$ ipython --no-banner

In [1]: import numpy as np

In [2]: import numpy.linalg as la

In [3]: np.set_printoptions(precision=2, suppress=True, linewidth=200, legacy="1.25")

In [4]: A = np.load("case19.npy")

In [5]: A
Out[5]: 
array([[ 3.06,  2.94,  1.09,  1.93,  1.98],
       [ 2.96,  3.04,  1.03,  1.98,  1.9 ],
       [ 2.94,  2.97,  0.99,  2.03,  1.92],
       [ 2.96,  2.99,  1.05,  1.95,  1.99],
       [ 3.06,  3.04,  0.96,  2.04,  1.98],
       [ 3.03,  3.05,  1.05,  2.02,  1.93],
       [ 2.96,  3.09,  1.01,  2.04,  1.88],
       [ 3.03,  3.  ,  0.98,  2.08,  2.02],
       [ 2.98,  2.99,  1.2 ,  2.07,  2.07],
       [ 3.09,  3.02,  1.04,  2.  ,  2.03],
       [ 3.12,  3.06,  0.97,  1.99,  2.02],
       [ 3.02,  3.02,  0.99,  1.98,  2.  ],
       [ 2.07, -0.02,  0.98,  0.97, -0.03],
       [ 2.01, -0.02,  0.96,  0.98, -0.07],
       [ 1.98,  0.04,  0.99,  1.02, -0.08],
       [ 2.01,  0.  ,  1.08,  0.96, -0.03],
       [ 2.  , -0.01,  0.93,  0.92, -0.06],
       [ 1.98, -0.08,  0.99,  0.99, -0.07],
       [ 1.95,  0.02,  1.01,  1.05, -0.02],
       [ 1.96, -0.04,  1.02,  1.12,  0.05],
       [ 1.97, -0.05,  1.08,  1.02, -0.04],
       [ 1.99,  0.01,  0.99,  0.97, -0.08],
       [ 1.89, -0.1 ,  0.88,  1.02,  0.04],
       [ 2.  ,  0.  ,  1.01,  1.09,  0.03],
       [ 1.  ,  1.96,  0.  ,  1.03,  1.96],
       [ 1.08,  2.07,  0.05,  1.01,  1.97],
       [ 0.92,  1.89,  0.  ,  0.95,  1.97],
       [ 1.06,  2.03,  0.02,  1.  ,  2.01],
       [ 1.  ,  1.93, -0.06,  0.97,  1.99],
       [ 0.98,  1.99,  0.  ,  1.01,  2.05],
       [ 1.06,  2.03,  0.02,  1.01,  2.08],
       [ 1.02,  1.97, -0.01,  1.01,  2.08],
       [ 1.  ,  1.93,  0.  ,  0.96,  1.96],
       [ 0.91,  1.96,  0.09,  0.91,  2.02],
       [ 1.  ,  1.96,  0.08,  1.03,  1.87],
       [ 0.96,  1.96, -0.06,  1.  ,  1.98]])

In [6]: x0 = np.array([4, 2, 5, 2, 3])

In [7]: la.norm(A @ x0) <= la.norm(A, 2) * la.norm(x0) + 1e-9
Out[7]: True

In [8]: (A @ x0).argmax()
Out[8]: 8

In [9]: np.sign((A @ x0).round(6))
Out[9]: array([1., 1., 1., 1., 1., 1., 1., 1., 1., 1., 1., 1., 1., 1., 1., 1., 1., 1., 1., 1., 1., 1., 1., 1., 1., 1., 1., 1., 1., 1., 1., 1., 1., 1., 1., 1.])

In [10]: A2 = np.c_[A[:, :4] @ np.array([[-2, 2, 0, 2], [1, 2, -2, 1], [-3, -3, 2, 3], [1, 0, -1, -1]]), np.array([0, 1, 0, 0, 1, 2, 0, 1, 0, 1, 0, 1, 0, 1, 2, 0, 2, 0, 1, 0, 0, 0, 2, 0, 0, 2, 2, 0, 1, 0, 2, 2, 1, 1, 1, 1])]

In [11]: A2
Out[11]: 
array([[-4.52,  8.73, -5.63, 10.4 ,  0.  ],
       [-3.99,  8.91, -6.  , 10.07,  1.  ],
       [-3.85,  8.85, -5.99,  9.79,  0.  ],
       [-4.13,  8.75, -5.83, 10.11,  0.  ],
       [-3.92,  9.32, -6.2 , 10.  ,  1.  ],
       [-4.14,  9.01, -6.02, 10.24,  2.  ],
       [-3.82,  9.07, -6.2 , 10.  ,  0.  ],
       [-3.92,  9.12, -6.12,  9.92,  1.  ],
       [-4.5 ,  8.34, -5.65, 10.48,  0.  ],
       [-4.28,  9.1 , -5.96, 10.32,  1.  ],
       [-4.1 ,  9.45, -6.17, 10.22,  0.  ],
       [-4.01,  9.11, -6.04, 10.05,  1.  ],
       [-6.13,  1.16,  1.03,  6.09,  0.  ],
       [-5.94,  1.1 ,  0.98,  5.9 ,  1.  ],
       [-5.87,  1.07,  0.88,  5.95,  2.  ],
       [-6.3 ,  0.78,  1.2 ,  6.3 ,  0.  ],
       [-5.88,  1.19,  0.96,  5.86,  2.  ],
       [-6.02,  0.83,  1.15,  5.86,  0.  ],
       [-5.86,  0.91,  0.93,  5.9 ,  1.  ],
       [-5.9 ,  0.78,  1.  ,  5.82,  0.  ],
       [-6.21,  0.6 ,  1.24,  6.11,  0.  ],
       [-5.97,  1.03,  0.99,  5.99,  0.  ],
       [-5.5 ,  0.94,  0.94,  5.3 ,  2.  ],
       [-5.94,  0.97,  0.93,  5.94,  0.  ],
       [ 0.99,  5.92, -4.95,  2.93,  0.  ],
       [ 0.77,  6.15, -5.05,  3.37,  2.  ],
       [ 1.  ,  5.62, -4.73,  2.78,  2.  ],
       [ 0.85,  6.12, -5.02,  3.21,  0.  ],
       [ 1.08,  6.04, -4.95,  2.78,  1.  ],
       [ 1.04,  5.94, -4.99,  2.94,  0.  ],
       [ 0.86,  6.12, -5.03,  3.2 ,  2.  ],
       [ 0.97,  6.01, -4.97,  2.97,  2.  ],
       [ 0.89,  5.86, -4.82,  2.97,  1.  ],
       [ 0.78,  5.47, -4.65,  3.14,  1.  ],
       [ 0.75,  5.68, -4.79,  3.17,  1.  ],
       [ 1.22,  6.02, -5.04,  2.7 ,  1.  ]])

In [12]: np.round(la.lstsq(A, A2[:, 0])[0], 2) + 0
Out[12]: array([-2.,  1., -3.,  1.,  0.])

In [13]: la.norm(la.qr(A)[0].T @ A2, axis=0) ** 2 / ((A2 ** 2).sum(axis=0) + 1e-12)
Out[13]: array([1.  , 1.  , 1.  , 1.  , 0.56])

In [14]: F = np.load("layer7.npy")

In [15]: F
Out[15]: 
array([[ -0.4,   0.2,   0.1],
       [ -0.1,   1.1,  -0.4],
       [ -0.6,   0.2,   0.6],
       [ -0.5,   1.7,   0.6],
       [  0.4,  -1.4,  -0.4],
       [ -0.1,  -1.6,  -1.1],
       [  0.1,   1.8,  -0.7],
       [ -1. ,   1.1,   0.4],
       [ -1.8,   0.5,   1.7],
       [  1.4,   0.1,   1.3],
       [  1.7,  -0.5,   0.2],
       [  0.4,  -0.8,  -0.4],
       [  0.1,   0.6,   0.5],
       [  0.5,   1.3,  -0.1],
       [ -0.5,  -0.1,   0.5],
       [  0. ,  -1.7,  -0.3],
       [  1.3,   1. ,   0.7],
       [  1.2,  -0.3,  -0.3],
       [  0.9,  -0.4,  -1.4],
       [ -0.3,  -1.5,   0.2],
       [  0.2,   0.6,   1. ],
       [  1.6,  -0.1,   0.9],
       [ -1.3,  -0.8,   0.8],
       [ -0.3,   0.3,   0.2],
       [ -0.8,  -0.3,  -0.7],
       [  0.9,  -0.8,   1.9],
       [  0.2,   1.1,  -1.7],
       [ -2.7,  -0.3,  -1.6],
       [  0.3,   1.5,  -0.1],
       [  0.1,   1. ,  -1.1],
       [ -0.7,   0.8,   0.8],
       [-34. ,  -8. , -18. ],
       [  1.2,  -0.6,   0.3],
       [ -1. ,   0.7,   1. ],
       [ -2. ,  -1.6,   1.2],
       [  0.1,  -0.1,  -0.4]])

In [16]: A2 = np.c_[F[:, :1] @ np.array([[-2]]), np.array([2, 2, 3, 3, 2, 2, 0, 1, 2, 3, 0, 3, 3, 0, 2, 1, 2, 3, 2, 0, 1, 3, 0, 0, 2, 0, 3, 1, 3, 0, 2, 0, 0, 1, 3, 1])]

In [17]: A2
Out[17]: 
array([[ 0.8,  2. ],
       [ 0.2,  2. ],
       [ 1.2,  3. ],
       [ 1. ,  3. ],
       [-0.8,  2. ],
       [ 0.2,  2. ],
       [-0.2,  0. ],
       [ 2. ,  1. ],
       [ 3.6,  2. ],
       [-2.8,  3. ],
       [-3.4,  0. ],
       [-0.8,  3. ],
       [-0.2,  3. ],
       [-1. ,  0. ],
       [ 1. ,  2. ],
       [ 0. ,  1. ],
       [-2.6,  2. ],
       [-2.4,  3. ],
       [-1.8,  2. ],
       [ 0.6,  0. ],
       [-0.4,  1. ],
       [-3.2,  3. ],
       [ 2.6,  0. ],
       [ 0.6,  0. ],
       [ 1.6,  2. ],
       [-1.8,  0. ],
       [-0.4,  3. ],
       [ 5.4,  1. ],
       [-0.6,  3. ],
       [-0.2,  0. ],
       [ 1.4,  2. ],
       [68. ,  0. ],
       [-2.4,  0. ],
       [ 2. ,  1. ],
       [ 4. ,  3. ],
       [-0.2,  1. ]])

In [18]: la.norm(la.qr(F)[0].T @ A2, axis=0) ** 2 / ((A2 ** 2).sum(axis=0) + 1e-12)
Out[18]: array([1.  , 0.02])
